% python3 -q
>>> import numpy as np
>>> import numpy.linalg as la
>>> np.set_printoptions(precision=1, suppress=True, linewidth=120)
>>> A = np.load("w.npy")
>>> A
array([[ 0, -3],
       [ 0,  0]])
>>> # triangular
>>> Y = np.array([[1, 1, 1], [-5, -1, 4]])
>>> print(la.matrix_rank(np.vstack([A, Y.T])))
2
>>> la.matrix_rank(A @ Y)
np.int64(1)
>>> np.vstack([A, Y.T]).shape
(5, 2)
>>> Y.T @ A.T
array([[ 15,   0],
       [  3,   0],
       [-12,   0]])
>>> print(round(la.norm(A, 2) / la.norm(A), 1))
1.0
>>> la.cond(A) > 100
np.True_
>>> print(A[:, 1] @ A[:, 0])
0
>>> J = np.loadtxt("layer13.csv", delimiter=",")
>>> print(J)
[[ 0.7 -0.2 -0.4]
 [-0.2  0.1  0.2]
 [-0.4  0.2  0.3]]
>>> # applying it twice changes nothing
>>> Y = np.array([[5, -5], [-5, 2]])
>>> Z = np.kron(Y, J)
>>> Z
array([[ 3.3, -1.2, -2. , -3.3,  1.2,  2. ],
       [-1.2,  0.5,  0.8,  1.2, -0.5, -0.8],
       [-2. ,  0.8,  1.3,  2. , -0.8, -1.3],
       [-3.3,  1.2,  2. ,  1.3, -0.5, -0.8],
       [ 1.2, -0.5, -0.8, -0.5,  0.2,  0.3],
       [ 2. , -0.8, -1.3, -0.8,  0.3,  0.5]])
>>> round(la.norm(Z, 2), 1), np.round(la.norm(Y, 2) * la.norm(J, 2), 1)
(np.float64(8.7), np.float64(8.7))
>>> Z.shape
(6, 6)
>>> vals, vecs = la.eigh(Z)
>>> print(vals.round(1) + 0)
[-1.7  0.   0.   0.   0.   8.7]
>>> la.eigvalsh(Z + 2 * np.eye(6))
array([ 0.3,  2. ,  2. ,  2. ,  2. , 10.7])
>>> np.abs(vecs[:, -1])
array([0.6, 0.2, 0.4, 0.5, 0.2, 0.3])
>>> np.round(vecs.T @ vecs, 1) + 0
array([[1., 0., 0., 0., 0., 0.],
       [0., 1., 0., 0., 0., 0.],
       [0., 0., 1., 0., 0., 0.],
       [0., 0., 0., 1., 0., 0.],
       [0., 0., 0., 0., 1., 0.],
       [0., 0., 0., 0., 0., 1.]])
>>> round(float(vals.sum()), 1), np.trace(Z)
(7.0, np.float64(7.0))
>>> np.unique(vals.round(6) + 0, return_counts=True)[1]
array([1, 4, 1])
>>> round(float(la.norm(J, 2) / la.norm(J)), 1)
1.0
>>> print([round(float(x), 1) for x in la.svd(J, compute_uv=False)[:3]])
[1.0, 0.0, 0.0]
>>> round(float(la.det(J)), 1)
-0.0
>>> print(np.allclose(J @ J.T, J.T @ J))
True
>>> la.matrix_power(J, 2)
array([[ 0.7, -0.2, -0.4],
       [-0.2,  0.1,  0.2],
       [-0.4,  0.2,  0.3]])
>>> np.allclose(J, J.T)
True
>>> (J + J.T) / 2
array([[ 0.7, -0.2, -0.4],
       [-0.2,  0.1,  0.2],
       [-0.4,  0.2,  0.3]])
>>> rng = np.random.default_rng(53)
>>> z = rng.permutation(3)
>>> z
array([0, 2, 1])
>>> Y = J[z][:, z]
>>> round(la.det(Y), 1), np.round(la.det(J[z]), 1)
(np.float64(-0.0), np.float64(0.0))
>>> print(np.trace(Y))
1.0
>>> np.diag(Y)
array([0.7, 0.3, 0.1])
>>> feats = np.load("sample4.npy")
>>> feats
array([[ 0, -2, -6],
       [-3, -3, -9],
       [ 2, -2, -6]])
>>> # rows and columns are dependent
>>> round(la.det(2 * feats), 1), round(la.det(feats), 1)
(np.float64(0.0), np.float64(0.0))
>>> np.einsum("ii->", feats)
np.int64(-9)
>>> def softmax(z):
...     e = np.exp(z - z.max(axis=-1, keepdims=True))
...     return e / e.sum(axis=-1, keepdims=True)
... 
>>> softmax(feats).sum(axis=1)
array([1., 1., 1.])
>>> np.round(softmax(10 * feats[2]), 1) + 0
array([1., 0., 0.])
>>> att = feats @ feats.T / np.sqrt(3)
>>> softmax(att)[2] @ feats
array([-3., -3., -9.])
>>> softmax(att).round(6).argmax(axis=1)
array([1, 1, 1])
>>> r = la.matrix_rank(feats)
>>> r
np.int64(2)
>>> N = la.svd(feats)[2][r:].T
>>> N[:, 0] / N[np.abs(N[:, 0]).round(6).argmax(), 0]
array([-0. ,  1. , -0.3])
>>> [int(la.matrix_rank(feats[:, :j + 1])) for j in range(3)]
[1, 2, 2]
>>> Y = feats + rng.integers(-2, 3, (3, 2)) @ rng.integers(-2, 3, (2, 3))
>>> Y
array([[  0,   0,  -9],
       [ -1,  -1, -10],
       [ -3,  -8,  -2]])
>>> np.round(la.svd(Y - feats, compute_uv=False), 1) + 0
array([9.7, 2.3, 0. ])
>>> la.matrix_rank(Y - feats, tol=1e-8)
np.int64(2)
>>> Y - feats
array([[ 0,  2, -3],
       [ 2,  2, -1],
       [-5, -6,  4]])
>>> U, s, vt = la.svd(feats)
>>> vecs = vt[:(s > 1e-8).sum()]
>>> x = feats[0] + 4 * feats[2] + rng.integers(2) * np.eye(3)[2]
>>> print(x)
[  8. -10. -29.]
>>> la.matrix_rank(np.vstack([feats, x]))
np.int64(3)
>>> np.diag(vecs.T @ vecs)
array([1. , 0.1, 0.9])
>>> round(la.norm(x - vecs.T @ vecs @ x), 1)
np.float64(0.3)
>>> F = np.loadtxt("mat.csv", delimiter=",")
>>> F
array([[-0.5, -0.6, -0.6],
       [-0.6,  0.7, -0.3],
       [-0.6, -0.3,  0.7]])
>>> # orthonormal columns
>>> U, s, vt = la.svd(F, full_matrices=False)
>>> np.round(np.sqrt((s ** 2).sum()), 1), round(float(la.norm(F)), 1)
(np.float64(1.7), 1.7)
>>> s
array([1., 1., 1.])
>>> np.round(U.T @ F @ vt.T, 1) + 0
array([[1., 0., 0.],
       [0., 1., 0.],
       [0., 0., 1.]])
>>> np.allclose(U * s @ vt, F)
True
>>> vt @ vt.T
array([[1., 0., 0.],
       [0., 1., 0.],
       [0., 0., 1.]])
>>> K = np.load("m.npy")
>>> K
array([[  3. ,  -2.4, -14.7],
       [ -8.3,   8.2,  37.7],
       [  5.7,  -6.8, -27.9],
       [ -6.8,   3. ,  26.4],
       [  0.4,   2.6,   5.1],
       [ -2.5,   5.9,  13.7],
       [ -1.7,   0.6,   3.5],
       [  2.4,  -3.8, -11.5],
       [ -9.9,  10.8,  43.7],
       [  1.9,  -3.5,  -7.2],
       [  3.3,  -5.4, -12.1],
       [ -2.3,  -0.2,   5.7],
       [  0.7,   0. ,  -5.8],
       [ -1.4,   4.1,   9.5],
       [ -0.6,   3.6,   7.9]])
>>> # column 2 is much longer than the rest
>>> z = K[:, 2] > np.median(K[:, 2])
>>> f = K[z].mean(axis=0) - K[~z].mean(axis=0)
>>> f
array([-6.5,  7.4, 29.5])
>>> np.argsort(-np.abs(f).round(6), kind="stable")
array([2, 1, 0])
>>> z.astype(int)
array([0, 1, 0, 1, 0, 1, 0, 0, 1, 0, 0, 1, 0, 1, 1])
>>> round(float((((K - K.mean(axis=0)) @ f > 0) == z).mean()), 1)
0.9
>>> x = np.array([-3, 3, -2])
>>> target = K @ x
>>> np.round(la.pinv(K) @ K, 1) + 0
array([[1., 0., 0.],
       [0., 1., 0.],
       [0., 0., 1.]])
>>> print(la.lstsq(K, target)[0])
[-3.  3. -2.]
>>> print(target)
[ 13.2 -25.9  18.3 -23.4  -3.6  -2.2  -0.1   4.4 -25.3  -1.8  -1.9  -5.1   9.5  -2.5  -3.2]
>>> la.solve(K.T @ K, K.T @ target)
array([-3.,  3., -2.])
>>> target = target + 0.3 * rng.normal(size=15)
>>> print(target)
[ 13.6 -25.8  18.2 -23.2  -3.4  -2.2  -0.3   4.3 -25.2  -2.1  -2.   -5.5  10.   -2.3  -3.2]
>>> b, *_ = la.lstsq(K, target)
>>> b
array([-3. ,  3.1, -2. ])
>>> b.round()
array([-3.,  3., -2.])
>>> np.round(K.T @ (target - K @ b), 1) + 0
array([0., 0., 0.])
